% python3 -q
>>> import numpy as np
>>> np.set_printoptions(suppress=True, linewidth=160)
>>> X = np.array([[3, 4, 5, 6], [7, 8, 9, 10], [11, 12, 13, 14], [15, 16, 17, 18]])
>>> np.round(X @ np.linalg.pinv(X) @ X, 2)
array([[ 3.,  4.,  5.,  6.],
       [ 7.,  8.,  9., 10.],
       [11., 12., 13., 14.],
       [15., 16., 17., 18.]])
>>> np.allclose(X[:-1].T @ np.linalg.lstsq(X[:-1].T, X[-1])[0], X[-1])
True
>>> np.linalg.lstsq(X[:-1].T, X[-1])[2]
np.int32(2)
>>> np.unique(X.round(6), axis=0).shape
(4, 4)
>>> out = np.array([[-5], [1], [3], [2]])
>>> cent = np.array([[3, 1, -3, 1, -1]])
>>> rng = np.random.default_rng(337619)
>>> J = out @ cent + 0.02 * rng.normal(size=(4, 5))
>>> J.round(2)
array([[-15.01,  -5.  ,  15.04,  -5.  ,   4.97],
       [  3.02,   0.99,  -3.03,   1.01,  -1.01],
       [  8.98,   2.99,  -9.01,   2.99,  -3.02],
       [  5.99,   2.  ,  -5.98,   2.  ,  -2.  ]])
>>> np.linalg.matrix_rank(J, rtol=0.1)
np.int64(1)
>>> round(float(np.linalg.norm(J, 2) / np.linalg.norm(J)), 2)
1.0
>>> cent = np.array([[1.3, 0.7, 0.7, -0.2]])
>>> W0 = np.array([[1],
...     [7],
...     [2],
...     [4],
...     [0],
...     [3],
...     [3],
...     [0],
...     [4],
...     [8],
...     [7],
...     [5],
...     [3],
...     [8],
...     [4],
...     [0],
...     [7]]) @ cent + 0.05 * rng.normal(size=(17, 4))
>>> W0.round(2) + 0
array([[ 1.4 ,  0.77,  0.65, -0.23],
       [ 9.12,  4.86,  4.94, -1.42],
       [ 2.51,  1.36,  1.4 , -0.37],
       [ 5.2 ,  2.88,  2.79, -0.77],
       [ 0.  , -0.08,  0.04,  0.07],
       [ 3.93,  2.26,  2.03, -0.66],
       [ 3.96,  2.07,  2.04, -0.67],
       [-0.05, -0.04, -0.06, -0.01],
       [ 5.25,  2.87,  2.79, -0.79],
       [10.42,  5.6 ,  5.58, -1.62],
       [ 9.21,  4.92,  4.87, -1.35],
       [ 6.47,  3.5 ,  3.54, -1.05],
       [ 3.84,  2.07,  2.15, -0.51],
       [10.38,  5.6 ,  5.58, -1.54],
       [ 5.05,  2.76,  2.83, -0.83],
       [-0.02, -0.01, -0.04,  0.01],
       [ 9.13,  4.92,  4.9 , -1.39]])
>>> cen = (W0 - W0.mean(axis=0)) / W0.std(axis=0)
>>> np.argwhere(np.abs(cen) > 2)
array([], shape=(0, 2), dtype=int64)
>>> coef = np.linalg.lstsq(np.delete(cen, 0, axis=1), cen[:, 0])[0]
>>> np.round(1 - np.var(cen[:, 0] - np.delete(cen, 0, axis=1) @ coef), 2)
np.float64(1.0)
>>> np.abs(coef).argmax()
np.int64(0)
>>> vec = np.array([0, 3, -2, 1])
>>> h1 = np.maximum(X @ vec, 0)
>>> np.flatnonzero(h1 > 1e-9)
array([0, 1, 2, 3])
>>> Q, R = np.linalg.qr(W0)
>>> round(float(np.trace(Q @ Q.T)), 2)
4.0
>>> np.round(Q.T @ Q, 2) + 0
array([[1., 0., 0., 0.],
       [0., 1., 0., 0.],
       [0., 0., 1., 0.],
       [0., 0., 0., 1.]])
>>> vec = np.array([2, 2, 9, 1])
>>> target = W0 @ vec
>>> np.round(np.linalg.pinv(W0) @ W0, 2) + 0
array([[1., 0., 0., 0.],
       [0., 1., 0., 0.],
       [0., 0., 1., 0.],
       [0., 0., 0., 1.]])
>>> np.round(np.linalg.solve(W0.T @ W0, W0.T @ target), 2)
array([2., 2., 9., 1.])
>>> np.round(np.linalg.lstsq(W0, target)[0], 2)
array([2., 2., 9., 1.])
>>> target = target + 0.02 * rng.normal(size=17)
>>> target.round(2)
array([10.02, 71.  , 19.97, 40.55,  0.23, 30.04, 29.74, -0.75, 40.59, 80.63, 70.73, 50.73, 30.69, 80.64, 40.24, -0.34, 70.8 ])
>>> coef, *_ = np.linalg.lstsq(W0, target)
>>> np.round(np.linalg.norm(target - W0 @ coef), 2)
np.float64(0.08)
>>> [round(float(np.linalg.norm(np.linalg.solve(W0.T @ W0 + lam * np.eye(4), W0.T @ target))), 2) for lam in (0, 1, 10, 100)]
[9.52, 6.14, 6.07, 5.59]
>>> cent = W0[[10, 12]].astype(float)
>>> for _ in range(7):
...     idx = np.linalg.norm(W0[:, None] - cent, axis=-1).argmin(axis=1)
...     cent = np.array([W0[idx == j].mean(axis=0) for j in range(2)])
... 
>>> idx
array([1, 0, 1, 1, 1, 1, 1, 1, 1, 0, 0, 0, 1, 0, 1, 1, 0])
>>> np.bincount(idx)
array([ 6, 11])
>>> np.abs(cent[1] - cent[0]).argmax()
np.int64(0)
>>> cent.round(2)
array([[ 9.12,  4.9 ,  4.9 , -1.39],
       [ 2.83,  1.54,  1.51, -0.43]])
>>> np.round(cent[1] - cent[0], 2)
array([-6.3 , -3.36, -3.39,  0.96])
>>> data = np.load("a.npy")
>>> data.round(2)
array([[0.62, 0.19, 0.19],
       [0.32, 0.32, 0.37],
       [0.33, 0.33, 0.33]])
>>> np.round(np.linalg.norm(data, axis=0), 2)
array([0.78, 0.5 , 0.53])
>>> round(float(np.linalg.norm(data[2], 1)), 2), round(float(np.linalg.norm(data[2], np.inf)), 2)
(1.0, 0.33)
>>> round(float(np.linalg.norm(data) ** 2 / np.linalg.norm(data, 2) ** 2), 2)
1.08
>>> np.round(np.poly(data), 2)
array([ 1.  , -1.27,  0.27,  0.01])
>>> np.round(np.linalg.eigvals(data), 2)
array([ 1.  ,  0.3 , -0.03])
>>> np.round(np.kron(np.eye(2, dtype=int), data), 2)
array([[0.62, 0.19, 0.19, 0.  , 0.  , 0.  ],
       [0.32, 0.32, 0.37, 0.  , 0.  , 0.  ],
       [0.33, 0.33, 0.33, 0.  , 0.  , 0.  ],
       [0.  , 0.  , 0.  , 0.62, 0.19, 0.19],
       [0.  , 0.  , 0.  , 0.32, 0.32, 0.37],
       [0.  , 0.  , 0.  , 0.33, 0.33, 0.33]])
>>> round(float(np.linalg.det(2 * data)), 2), np.round(np.linalg.det(data), 2)
(-0.06, np.float64(-0.01))
>>> np.round(np.linalg.det(data[::-1]), 2)
np.float64(0.01)
>>> left, sv, VT = np.linalg.svd(data)
>>> np.argmax(sv[:-1] / (sv[1:] + 1e-6)) + 1
np.int64(2)
>>> sv.round(2)
array([1.02, 0.3 , 0.03])
>>> out = left[:, :2] @ np.diag(sv[:2]) @ VT[:2]
>>> np.linalg.matrix_rank(out)
np.int64(2)
>>> np.round(np.abs(data - out).max(), 2)
np.float64(0.01)
>>> np.linalg.matrix_rank(data, rtol=0.05)
np.int64(2)
>>> M = np.array([[-2, 1, -2, -1, 0],
...     [-2, 0, -2, -1, -1],
...     [1, -1, -2, 1, 0],
...     [-2, 2, 1, -2, -2]])
>>> M[:, 4] = 3 * M[:, 0]
>>> M
array([[-2,  1, -2, -1, -6],
       [-2,  0, -2, -1, -6],
       [ 1, -1, -2,  1,  3],
       [-2,  2,  1, -2, -6]])
>>> out = M + rng.integers(-2, 3, (4, 2)) @ rng.integers(-2, 3, (2, 5))
>>> out
array([[ 0,  3, -2, -2, -5],
       [-2,  2, -2,  0, -3],
       [ 2, -3, -2, -1, -1],
       [ 0,  4,  1, -3, -5]])
>>> np.linalg.matrix_rank(out - M, tol=1e-8)
np.int64(2)
>>> np.abs(out - M).sum(axis=1)
array([6, 6, 9, 6])
>>> out - M
array([[ 2,  2,  0, -1,  1],
       [ 0,  2,  0,  1,  3],
       [ 1, -2,  0, -2, -4],
       [ 2,  2,  0, -1,  1]])
>>> np.round(np.linalg.svd(out - M, compute_uv=False), 2) + 0
array([6.52, 4.07, 0.  , 0.  ])
>>> idx = rng.permutation(4)
>>> idx
array([2, 3, 1, 0])
>>> out = X[idx][:, idx]
>>> out
array([[13, 14, 12, 11],
       [17, 18, 16, 15],
       [ 9, 10,  8,  7],
       [ 5,  6,  4,  3]])
>>> np.round(np.sort(np.abs(np.linalg.eigvals(out))), 2) + 0
array([ 0.  ,  0.  ,  1.83, 43.83])
>>> np.trace(out)
np.int64(42)
>>> out = M / np.sqrt((M ** 2).mean(axis=1, keepdims=True))
>>> np.linalg.matrix_rank(M - M.mean(axis=1, keepdims=True))
np.int64(4)
>>> out[3].round(2)
array([-0.64,  0.64,  0.32, -0.64, -1.92])
>>> np.round(np.linalg.norm(out, axis=1), 2)
array([2.24, 2.24, 2.24, 2.24])
>>> A = np.cumsum(np.array([[-2, 2, 2],
...     [-3, 1, 3],
...     [-2, 1, -3],
...     [-1, -3, -3],
...     [-2, 3, 2],
...     [3, 3, -2],
...     [1, 2, 2],
...     [1, 1, 0],
...     [1, -3, -1],
...     [-2, 0, 0],
...     [2, 3, 2],
...     [1, 1, 3],
...     [1, -3, 2],
...     [0, -2, 1],
...     [-1, 0, -1],
...     [0, -2, -2],
...     [1, -3, -2],
...     [-1, 2, -1],
...     [1, -3, -2],
...     [1, 2, -1],
...     [0, -2, 0],
...     [-1, -3, 1],
...     [3, 0, 2],
...     [-3, -1, -2],
...     [3, -1, -1],
...     [-1, -2, 1],
...     [0, 0, 2],
...     [-1, -2, -3]]), axis=0)
>>> A
array([[ -2,   2,   2],
       [ -5,   3,   5],
       [ -7,   4,   2],
       [ -8,   1,  -1],
       [-10,   4,   1],
       [ -7,   7,  -1],
       [ -6,   9,   1],
       [ -5,  10,   1],
       [ -4,   7,   0],
       [ -6,   7,   0],
       [ -4,  10,   2],
       [ -3,  11,   5],
       [ -2,   8,   7],
       [ -2,   6,   8],
       [ -3,   6,   7],
       [ -3,   4,   5],
       [ -2,   1,   3],
       [ -3,   3,   2],
       [ -2,   0,   0],
       [ -1,   2,  -1],
       [ -1,   0,  -1],
       [ -2,  -3,   0],
       [  1,  -3,   2],
       [ -2,  -4,   0],
       [  1,  -5,  -1],
       [  0,  -7,   0],
       [  0,  -7,   2],
       [ -1,  -9,  -1]])
>>> d = np.linalg.norm(A[:, None] - A[None], axis=-1)
>>> d[8].round(6).argsort(kind="stable")[:4]
array([8, 9, 6, 5])
>>> (d + 1e9 * np.eye(28)).round(6).argmin(axis=1)
array([16, 15,  4,  4,  2,  9,  7,  6,  9,  5,  7, 10, 13, 14, 13,  1,  0,  0, 20, 20, 18, 23, 21, 21, 25, 26, 25, 25])
>>> np.unravel_index(d.round(6).argmax(), d.shape)
(np.int64(11), np.int64(27))
>>> d[:5, :5].round(2)
array([[0.  , 4.36, 5.39, 6.78, 8.31],
       [4.36, 0.  , 3.74, 7.  , 6.48],
       [5.39, 3.74, 0.  , 4.36, 3.16],
       [6.78, 7.  , 4.36, 0.  , 4.12],
       [8.31, 6.48, 3.16, 4.12, 0.  ]])
>>> d.shape
(28, 28)
>>> cen = (A - A.mean(axis=0)) / A.std(axis=0)
>>> np.round(cen.std(axis=0), 2)
array([1., 1., 1.])
>>> np.argwhere(np.abs(cen) > 2)
array([[ 4,  0],
       [13,  2],
       [27,  1]])
>>> coef = np.linalg.lstsq(np.delete(cen, 1, axis=1), cen[:, 1])[0]
>>> np.abs(coef).argmax()
np.int64(0)
>>> idx = A[:, 2] > np.median(A[:, 2])
>>> f = A[idx].mean(axis=0) - A[~idx].mean(axis=0)
>>> f.round(2)
array([0.91, 2.43, 4.2 ])
>>> ((A - A.mean(axis=0)) @ f > 0).astype(int)
array([1, 1, 1, 0, 0, 0, 1, 1, 1, 1, 1, 1, 1, 1, 1, 1, 1, 1, 0, 0, 0, 0, 0, 0, 0, 0, 0, 0])
>>> m1 = np.load("run0.npy")
>>> m1
array([[-1.92, -2.15,  0.97,  2.08],
       [-0.6 ,  2.4 ,  2.41, -0.54],
       [-1.64,  0.32,  2.11,  1.24],
       [-1.63,  0.27,  2.26,  1.08],
       [-1.98, -1.31,  1.68,  1.72],
       [-2.05, -1.38,  1.76,  1.84],
       [-1.34, -0.43,  1.42,  1.29],
       [-1.42, -0.48,  1.69,  1.13],
       [-2.21, -0.48,  2.51,  1.59],
       [-0.46,  2.52,  2.26, -0.68],
       [-0.7 , -0.85,  0.24,  0.91],
       [-0.6 , -0.69,  0.26,  0.73],
       [-2.5 ,  0.33,  3.35,  1.41],
       [-1.2 , -1.34,  0.5 ,  1.4 ],
       [-1.05,  1.73,  2.71,  0.15],
       [-0.82,  0.01,  1.14,  0.47],
       [-1.76, -2.12,  1.  ,  2.03],
       [-0.67,  2.45,  2.48, -0.64],
       [-1.98, -2.02,  0.88,  2.09],
       [-0.16,  0.03, -0.12,  0.  ],
       [-0.49,  2.2 ,  2.51, -0.7 ],
       [-2.05, -1.47,  1.79,  1.93],
       [-2.07, -1.25,  1.67,  1.87]])
>>> cent = m1[[14, 1]].astype(float)
>>> for _ in range(3):
...     idx = np.linalg.norm(m1[:, None] - cent, axis=-1).argmin(axis=1)
...     cent = np.array([m1[idx == j].mean(axis=0) for j in range(2)])
... 
>>> idx
array([0, 1, 0, 0, 0, 0, 0, 0, 0, 1, 0, 0, 0, 0, 1, 0, 0, 1, 0, 0, 1, 0, 0])
>>> cent.round(2)
array([[-1.56, -0.83,  1.4 ,  1.38],
       [-0.65,  2.26,  2.47, -0.48]])
